$ python3 -q
>>> import numpy as np
>>> import numpy.linalg as la
>>> np.set_printoptions(precision=1, suppress=True, linewidth=200, sign=" ")
>>> def rnd(a):
...     return np.round(a, 1) + 0
... 
>>> J = np.loadtxt("dump.csv", delimiter=",")
>>> J
array([[ 20.,  10., -10.,   5.,  10.],
       [ 20.,  10., -10.,   5.,  10.]])
>>> # rows 0 and 1 are equal
>>> np.argsort(-la.norm(J, axis=0).round(6), kind="stable")[:3]
array([ 0,  1,  2])
>>> rnd(la.norm(J, 2) / la.norm(J))
np.float64(1.0)
>>> la.matrix_rank(J, rtol=0.1)
np.int64(1)
>>> rank = la.matrix_rank(J)
>>> rank
np.int64(1)
>>> null = la.svd(J)[2][rank:].T
>>> rnd(null @ null.T)
array([[ 0.4, -0.3,  0.3, -0.1, -0.3],
       [-0.3,  0.9,  0.1, -0.1, -0.1],
       [ 0.3,  0.1,  0.9,  0.1,  0.1],
       [-0.1, -0.1,  0.1,  1. , -0.1],
       [-0.3, -0.1,  0.1, -0.1,  0.9]])
>>> np.allclose(J @ null, 0)
True
>>> Uu, sigma, Vt = la.svd(J)
>>> V = Vt[:(sigma > 1e-8).sum()]
>>> rng = np.random.default_rng(251097)
>>> x = J[1] + 2 * J[0] + rng.integers(2) * np.eye(5)[4]
>>> x
array([ 60.,  30., -30.,  15.,  30.])
>>> np.allclose(V.T @ V @ x, x)
True
>>> rnd(np.trace(la.pinv(J) @ J))
np.float64(1.0)
>>> la.lstsq(J[:-1].T, J[-1])[2]
np.int32(1)
>>> K = np.load("a.npy")
>>> K
array([[ 1,  0,  2,  2],
       [ 2,  1,  0,  2],
       [ 2,  2,  1,  0],
       [ 0,  2,  2,  1]])
>>> rnd(np.abs(la.eigvals(K)).max())
np.float64(5.0)
>>> (K + K.T) / 2
array([[ 1.,  1.,  2.,  1.],
       [ 1.,  1.,  1.,  2.],
       [ 2.,  1.,  1.,  1.],
       [ 1.,  2.,  1.,  1.]])
>>> np.allclose(K, K.T)
False
>>> np.allclose(K @ K.T, K.T @ K)
True
>>> x = np.array([0, -2, 0, -2])
>>> y = K @ x
>>> y
array([-4, -6, -4, -6])
>>> rnd(la.solve(K, K[:, 0]))
array([ 1.,  0.,  0.,  0.])
>>> rnd(la.solve(K.T, K[2]))
array([ 0.,  0.,  1.,  0.])
>>> rnd(la.solve(K, y))
array([ 0., -2.,  0., -2.])
>>> rnd(np.sort(np.abs(np.fft.fft(K[0])))), rnd(np.sort(la.svd(K, compute_uv=False)))
(array([ 1. ,  2.2,  2.2,  5. ]), array([ 1. ,  2.2,  2.2,  5. ]))
>>> K @ np.ones(4)
array([ 5.,  5.,  5.,  5.])
>>> np.fft.fft(K[0])
array([ 5.+0.j, -1.+2.j,  1.+0.j, -1.-2.j])
>>> K.sum(axis=1)
array([ 5,  5,  5,  5])
>>> np.abs(K).max()
np.int64(2)
>>> rnd(K.mean(axis=0))
array([ 1.2,  1.2,  1.2,  1.2])
>>> rnd(la.svd(K, compute_uv=False))
array([ 5. ,  2.2,  2.2,  1. ])
>>> K.shape
(4, 4)
>>> np.diff(K, axis=0)
array([[ 1,  1, -2,  0],
       [ 0,  1,  1, -2],
       [-2,  0,  1,  1]])
>>> A = np.diag(np.array([3, 0, -2])) + -2 * np.eye(3, k=1) + -2 * np.eye(3, k=-1)
>>> A
array([[ 3., -2.,  0.],
       [-2.,  0., -2.],
       [ 0., -2., -2.]])
>>> Uu, sigma, Vt = la.svd(A, full_matrices=False)
>>> rnd(Vt @ Vt.T)
array([[ 1.,  0.,  0.],
       [ 0.,  1.,  0.],
       [ 0.,  0.,  1.]])
>>> rnd(Uu.T @ A @ Vt.T)
array([[ 4.1,  0. ,  0. ],
       [ 0. ,  3.4,  0. ],
       [ 0. ,  0. ,  0.3]])
>>> np.allclose(Uu * sigma @ Vt, A)
True
>>> r0 = np.array([-3, -5, -2])
>>> A2 = A + np.outer(r0, np.eye(3)[0])
>>> la.matrix_rank(la.inv(A2) - la.inv(A), tol=1e-8)
np.int64(1)
>>> la.matrix_rank(A2 - A)
np.int64(1)
>>> x = np.array([-2, -5, 2])
>>> A @ (2 * x)
array([  8.,   0.,  12.])
>>> A @ np.ones(3)
array([ 1., -4., -4.])
>>> A @ np.eye(3)[2]
array([ 0., -2., -2.])
>>> np.einsum("ij,j->i", A, x)
array([ 4.,  0.,  6.])
